$ python3 -q
>>> import numpy as np
>>> import numpy.linalg as la
>>> np.set_printoptions(suppress=True, linewidth=100)
>>> mat = np.loadtxt("case0.csv", delimiter=",")
>>> print(mat.round(3))
[[-0.5   -0.5    0.5   -0.5  ]
 [-0.5    0.833  0.167 -0.167]
 [ 0.5    0.167  0.833  0.167]
 [-0.5   -0.167  0.167  0.833]]
>>> O, r_ = la.qr(mat)
>>> print(np.round(O @ r_, 3))
[[-0.5   -0.5    0.5   -0.5  ]
 [-0.5    0.833  0.167 -0.167]
 [ 0.5    0.167  0.833  0.167]
 [-0.5   -0.167  0.167  0.833]]
>>> print(np.allclose(r_.T @ r_, mat.T @ mat))
True
>>> print(np.abs(np.diag(r_)))
[1. 1. 1. 1.]
>>> print(abs(r_[0, 0]), round(float(la.norm(mat[:, 0])), 3))
1.0 1.0
>>> print(r_)
[[1. 0. 0. 0.]
 [0. 1. 0. 0.]
 [0. 0. 1. 0.]
 [0. 0. 0. 1.]]
>>> print(O.shape, r_.shape)
(4, 4) (4, 4)
>>> print(np.round(O.T @ O, 3) + 0)
[[1. 0. 0. 0.]
 [0. 1. 0. 0.]
 [0. 0. 1. 0.]
 [0. 0. 0. 1.]]
>>> print(np.trace(O @ O.T))
4.0
>>> P = np.triu(np.array([[0, -5, 6, 4], [0, -5, 8, 6], [-1, 7, 2, 1], [9, -1, -2, -6]]), 1) + np.eye(4)
>>> B = P @ mat @ la.inv(P)
>>> print(la.matrix_rank(B))
4
>>> print(np.round(np.poly(B), 3) + 0)
[ 1. -2.  0.  2. -1.]
>>> print(np.round(P @ mat - mat @ P, 3))
[[ 3.5   -6.333 11.833  9.667]
 [ 1.    -2.167  4.     3.167]
 [-0.5    2.333 -4.167 -3.   ]
 [ 0.    -2.5    4.333  2.833]]
>>> theta = np.radians(15)
>>> r_ = np.eye(4)
>>> r_[2, 2] = r_[0, 0] = np.cos(theta)
>>> r_[2, 0], r_[0, 2] = -np.sin(theta), np.sin(theta)
>>> print(r_.round(3))
[[ 0.966  0.     0.259  0.   ]
 [ 0.     1.     0.     0.   ]
 [-0.259  0.     0.966  0.   ]
 [ 0.     0.     0.     1.   ]]
>>> B = mat @ r_.T
>>> print(np.round(la.svd(mat, compute_uv=False), 3), np.round(la.svd(B, compute_uv=False), 3))
[1. 1. 1. 1.] [1. 1. 1. 1.]
>>> print(np.round(np.abs(B - mat).max(axis=0), 3))
[0.199 0.    0.158 0.   ]
>>> print(round(la.det(r_), 3), round(float(np.trace(r_)), 3))
1.0 3.932
>>> x = np.array([-2, 3, -3, -3])
>>> rhs = mat @ x
>>> coef, lr = np.zeros(4), 1 / la.norm(mat, 2) ** 2
>>> for i in range(15):
...     coef -= lr * mat.T @ (mat @ coef - rhs)
...     if i % 5 == 0: print(i, round(la.norm(mat @ coef - rhs), 3))
... 
0 0.0
5 0.0
10 0.0
>>> print(np.round(la.cond(mat), 3))
1.0
>>> print(coef)
[-2.  3. -3. -3.]
